$ python3 -q
>>> import numpy as np
>>> from numpy import linalg as LA
>>> np.set_printoptions(precision=3, suppress=True, linewidth=200, floatmode="fixed")
>>> def rd(a):
...     return np.round(a, 3) + 0
... 
>>> J = np.load("layer2.npy")
>>> print(J)
[[ 29   1   0   0  -4  -3  11   7   6  17  -4   0]
 [  1  32  13   4   9  -3   3  10   1   0 -19   7]
 [  0  13  31   0   0  -7   5  -6 -14  -6  -4  -6]
 [  0   4   0  28  12   1   4  -1   6   1  -2   7]
 [ -4   9   0  12  26   9   0  14  -1   9  -5  15]
 [ -3  -3  -7   1   9  29  -9   3   2   8   1   2]
 [ 11   3   5   4   0  -9  30  -5  -5   7   3  -1]
 [  7  10  -6  -1  14   3  -5  26   6  14  -4  10]
 [  6   1 -14   6  -1   2  -5   6  38  -3 -12  -6]
 [ 17   0  -6   1   9   8   7  14  -3  28  -3  16]
 [ -4 -19  -4  -2  -5   1   3  -4 -12  -3  28  -9]
 [  0   7  -6   7  15   2  -1  10  -6  16  -9  29]]
>>> other = J / np.sqrt((J ** 2).mean(axis=1, keepdims=True))
>>> print(LA.matrix_rank(J - J.mean(axis=1, keepdims=True)))
11
>>> rd(LA.norm(other, axis=1))
array([3.464, 3.464, 3.464, 3.464, 3.464, 3.464, 3.464, 3.464, 3.464, 3.464, 3.464, 3.464])
>>> vec = np.array([1, 1, 1, 2, 0, 2, 3, 0, 2, 1, 2, 2])
>>> a = np.maximum(J @ vec, 0)
>>> J * (a > 1e-9)[:, None]
array([[ 29,   1,   0,   0,  -4,  -3,  11,   7,   6,  17,  -4,   0],
       [  1,  32,  13,   4,   9,  -3,   3,  10,   1,   0, -19,   7],
       [  0,   0,   0,   0,   0,   0,   0,   0,   0,   0,   0,   0],
       [  0,   4,   0,  28,  12,   1,   4,  -1,   6,   1,  -2,   7],
       [ -4,   9,   0,  12,  26,   9,   0,  14,  -1,   9,  -5,  15],
       [ -3,  -3,  -7,   1,   9,  29,  -9,   3,   2,   8,   1,   2],
       [ 11,   3,   5,   4,   0,  -9,  30,  -5,  -5,   7,   3,  -1],
       [  7,  10,  -6,  -1,  14,   3,  -5,  26,   6,  14,  -4,  10],
       [  6,   1, -14,   6,  -1,   2,  -5,   6,  38,  -3, -12,  -6],
       [ 17,   0,  -6,   1,   9,   8,   7,  14,  -3,  28,  -3,  16],
       [  0,   0,   0,   0,   0,   0,   0,   0,   0,   0,   0,   0],
       [  0,   7,  -6,   7,  15,   2,  -1,  10,  -6,  16,  -9,  29]])
>>> np.flatnonzero(a > 1e-9)
array([ 0,  1,  3,  4,  5,  6,  7,  8,  9, 11])
>>> np.maximum(J @ (3 * vec), 0)
array([234, 105,   0, 291, 222, 114, 300, 114,  93, 294,   0, 180])
>>> F = np.loadtxt("test13.csv", delimiter=",")
>>> F
array([[1.000, 0.700, 0.490, 0.343, 0.240, 0.168, 0.118, 0.082, 0.058, 0.040, 0.028, 0.020, 0.014],
       [0.700, 1.000, 0.700, 0.490, 0.343, 0.240, 0.168, 0.118, 0.082, 0.058, 0.040, 0.028, 0.020],
       [0.490, 0.700, 1.000, 0.700, 0.490, 0.343, 0.240, 0.168, 0.118, 0.082, 0.058, 0.040, 0.028],
       [0.343, 0.490, 0.700, 1.000, 0.700, 0.490, 0.343, 0.240, 0.168, 0.118, 0.082, 0.058, 0.040],
       [0.240, 0.343, 0.490, 0.700, 1.000, 0.700, 0.490, 0.343, 0.240, 0.168, 0.118, 0.082, 0.058],
       [0.168, 0.240, 0.343, 0.490, 0.700, 1.000, 0.700, 0.490, 0.343, 0.240, 0.168, 0.118, 0.082],
       [0.118, 0.168, 0.240, 0.343, 0.490, 0.700, 1.000, 0.700, 0.490, 0.343, 0.240, 0.168, 0.118],
       [0.082, 0.118, 0.168, 0.240, 0.343, 0.490, 0.700, 1.000, 0.700, 0.490, 0.343, 0.240, 0.168],
       [0.058, 0.082, 0.118, 0.168, 0.240, 0.343, 0.490, 0.700, 1.000, 0.700, 0.490, 0.343, 0.240],
       [0.040, 0.058, 0.082, 0.118, 0.168, 0.240, 0.343, 0.490, 0.700, 1.000, 0.700, 0.490, 0.343],
       [0.028, 0.040, 0.058, 0.082, 0.118, 0.168, 0.240, 0.343, 0.490, 0.700, 1.000, 0.700, 0.490],
       [0.020, 0.028, 0.040, 0.058, 0.082, 0.118, 0.168, 0.240, 0.343, 0.490, 0.700, 1.000, 0.700],
       [0.014, 0.020, 0.028, 0.040, 0.058, 0.082, 0.118, 0.168, 0.240, 0.343, 0.490, 0.700, 1.000]])
>>> # symmetric
>>> vec = np.array([3, -3, 2, 0, 1, -1, -1, -3, 1, -3, 1, 2, 0])
>>> rd((F * vec).sum(axis=1))
array([ 1.594,  0.085,  0.783,  0.118, -0.530, -1.973, -2.943, -3.566, -2.453, -2.395, -0.449,  0.705,  0.493])
>>> LA.norm(F @ vec) <= LA.norm(F, 2) * LA.norm(vec) + 1e-9
np.True_
>>> rd(F @ np.ones(13))
array([3.301, 3.987, 4.457, 4.772, 4.972, 5.082, 5.118, 5.082, 4.972, 4.772, 4.457, 3.987, 3.301])
>>> print(rd(F @ vec))
[ 1.594  0.085  0.783  0.118 -0.530 -1.973 -2.943 -3.566 -2.453 -2.395 -0.449  0.705  0.493]
>>> rd(np.einsum("ij,j->i", F, vec))
array([ 1.594,  0.085,  0.783,  0.118, -0.530, -1.973, -2.943, -3.566, -2.453, -2.395, -0.449,  0.705,  0.493])
>>> rng = np.random.default_rng(14)
>>> labels = rng.permutation(13)
>>> labels
array([ 5, 12, 10,  7,  3,  9,  4,  6,  0,  8, 11,  1,  2])
>>> other = F[labels][:, labels]
>>> print(np.allclose(other, F))
False
>>> rd(LA.det(other)), rd(LA.det(F[labels]))
(np.float64(0.0), np.float64(0.0))
>>> ev, evecs = LA.eigh(F)
>>> np.abs(evecs[:, -1]).round(6).argmax()
np.int64(6)
>>> np.unique(ev.round(6) + 0, return_counts=True)[1]
array([1, 1, 1, 1, 1, 1, 1, 1, 1, 1, 1, 1, 1])
>>> rd(ev.sum()), np.trace(F)
(np.float64(13.0), np.float64(13.0))
>>> rd(np.abs(evecs[:, -1]))
array([0.173, 0.220, 0.260, 0.293, 0.317, 0.332, 0.337, 0.332, 0.317, 0.293, 0.260, 0.220, 0.173])
>>> m1 = np.loadtxt("data.csv", delimiter=",")
>>> print(rd(m1))
[[  7.604  23.988   3.359  12.638   7.853   4.664   5.421]
 [  6.466  18.596   1.734   9.005   7.269   1.397   3.930]
 [  5.907  16.167   1.060   7.384   6.893   0.111   3.293]
 [  5.026  12.639   0.170   5.064   6.180  -1.476   2.418]
 [  3.831   8.466  -0.677   2.430   4.982  -2.742   1.482]
 [  3.659   7.928  -0.762   2.106   4.789  -2.837   1.371]
 [  3.368   7.047  -0.885   1.588   4.449  -2.949   1.197]
 [  2.316   4.243  -1.089   0.112   3.110  -2.825   0.700]
 [  1.894   3.285  -1.058  -0.284   2.533  -2.544   0.554]
 [  1.653   2.778  -1.009  -0.452   2.195  -2.326   0.482]
 [ -0.403  -0.654   0.443   0.825  -0.288   0.492  -0.291]
 [ -0.793  -1.662   0.928   2.364  -0.037   0.258  -1.004]
 [ -0.885  -2.126   1.034   3.008   0.279  -0.196  -1.388]
 [ -0.931  -6.228   0.510   6.562   4.279  -7.049  -4.877]
 [ -0.859  -7.434   0.150   7.197   5.522  -9.346  -5.865]
 [ -0.835  -7.800   0.033   7.369   5.898 -10.051  -6.162]
 [ -0.798  -8.336  -0.146   7.605   6.447 -11.086  -6.594]
 [ -0.752  -8.968  -0.364   7.863   7.093 -12.313  -7.100]]
>>> # looks like rank 3
>>> r = LA.matrix_rank(m1)
>>> print(r)
3
>>> N = LA.svd(m1)[2][r:].T
>>> N.shape
(7, 4)
>>> LA.matrix_rank(m1.T @ m1), LA.matrix_rank(m1 @ m1.T)
(np.int64(3), np.int64(3))
>>> [int(LA.matrix_rank(m1[:, :j + 1])) for j in range(7)]
[1, 2, 3, 3, 3, 3, 3]
>>> D = LA.norm(m1[:, None] - m1[None], axis=-1)
>>> rd(D[:5, :5])
array([[ 0.000,  7.710, 11.096, 15.890, 21.314],
       [ 7.710,  0.000,  3.390,  8.201, 13.673],
       [11.096,  3.390,  0.000,  4.816, 10.308],
       [15.890,  8.201,  4.816,  0.000,  5.515],
       [21.314, 13.673, 10.308,  5.515,  0.000]])
>>> LA.matrix_rank(D ** 2)
np.int64(5)
>>> (D + 1e9 * np.eye(18)).round(6).argmin(axis=1)
array([ 1,  2,  1,  2,  5,  4,  5,  8,  9,  8, 11, 12, 11, 14, 15, 14, 15, 16])
>>> np.flatnonzero(D[17] < D.mean() / 2)
array([13, 14, 15, 16, 17])
>>> print(D[17].round(6).argsort(kind="stable")[:4])
[17 16 15 14]
>>> Uu, s, Vh = LA.svd(J, full_matrices=False)
>>> np.allclose(Uu * s @ Vh, J)
True
>>> print(rd(Uu.T @ Uu))
[[1.000 0.000 0.000 0.000 0.000 0.000 0.000 0.000 0.000 0.000 0.000 0.000]
 [0.000 1.000 0.000 0.000 0.000 0.000 0.000 0.000 0.000 0.000 0.000 0.000]
 [0.000 0.000 1.000 0.000 0.000 0.000 0.000 0.000 0.000 0.000 0.000 0.000]
 [0.000 0.000 0.000 1.000 0.000 0.000 0.000 0.000 0.000 0.000 0.000 0.000]
 [0.000 0.000 0.000 0.000 1.000 0.000 0.000 0.000 0.000 0.000 0.000 0.000]
 [0.000 0.000 0.000 0.000 0.000 1.000 0.000 0.000 0.000 0.000 0.000 0.000]
 [0.000 0.000 0.000 0.000 0.000 0.000 1.000 0.000 0.000 0.000 0.000 0.000]
 [0.000 0.000 0.000 0.000 0.000 0.000 0.000 1.000 0.000 0.000 0.000 0.000]
 [0.000 0.000 0.000 0.000 0.000 0.000 0.000 0.000 1.000 0.000 0.000 0.000]
 [0.000 0.000 0.000 0.000 0.000 0.000 0.000 0.000 0.000 1.000 0.000 0.000]
 [0.000 0.000 0.000 0.000 0.000 0.000 0.000 0.000 0.000 0.000 1.000 0.000]
 [0.000 0.000 0.000 0.000 0.000 0.000 0.000 0.000 0.000 0.000 0.000 1.000]]
>>> rd(Uu.T @ J @ Vh.T)
array([[82.646,  0.000,  0.000,  0.000,  0.000,  0.000,  0.000,  0.000,  0.000,  0.000,  0.000,  0.000],
       [ 0.000, 59.215,  0.000,  0.000,  0.000,  0.000,  0.000,  0.000,  0.000,  0.000,  0.000,  0.000],
       [ 0.000,  0.000, 52.258,  0.000,  0.000,  0.000,  0.000,  0.000,  0.000,  0.000,  0.000,  0.000],
       [ 0.000,  0.000,  0.000, 49.284,  0.000,  0.000,  0.000,  0.000,  0.000,  0.000,  0.000,  0.000],
       [ 0.000,  0.000,  0.000,  0.000, 34.322,  0.000,  0.000,  0.000,  0.000,  0.000,  0.000,  0.000],
       [ 0.000,  0.000,  0.000,  0.000,  0.000, 24.875,  0.000,  0.000,  0.000,  0.000,  0.000,  0.000],
       [ 0.000,  0.000,  0.000,  0.000,  0.000,  0.000, 20.385,  0.000,  0.000,  0.000,  0.000,  0.000],
       [ 0.000,  0.000,  0.000,  0.000,  0.000,  0.000,  0.000, 15.325,  0.000,  0.000,  0.000,  0.000],
       [ 0.000,  0.000,  0.000,  0.000,  0.000,  0.000,  0.000,  0.000,  8.474,  0.000,  0.000,  0.000],
       [ 0.000,  0.000,  0.000,  0.000,  0.000,  0.000,  0.000,  0.000,  0.000,  4.061,  0.000,  0.000],
       [ 0.000,  0.000,  0.000,  0.000,  0.000,  0.000,  0.000,  0.000,  0.000,  0.000,  2.771,  0.000],
       [ 0.000,  0.000,  0.000,  0.000,  0.000,  0.000,  0.000,  0.000,  0.000,  0.000,  0.000,  0.383]])
>>> rd(np.sqrt((s ** 2).sum())), rd(LA.norm(J))
(np.float64(134.313), np.float64(134.313))
>>> print(np.abs(Uu[:, 0]).round(6).argmax())
11
>>> Uu.shape, s.shape, Vh.shape
((12, 12), (12,), (12, 12))
>>> print(rd(np.abs(Vh[0])))
[0.189 0.317 0.097 0.198 0.406 0.152 0.013 0.405 0.139 0.403 0.311 0.429]
>>> (s > 1e-8).sum()
np.int64(12)
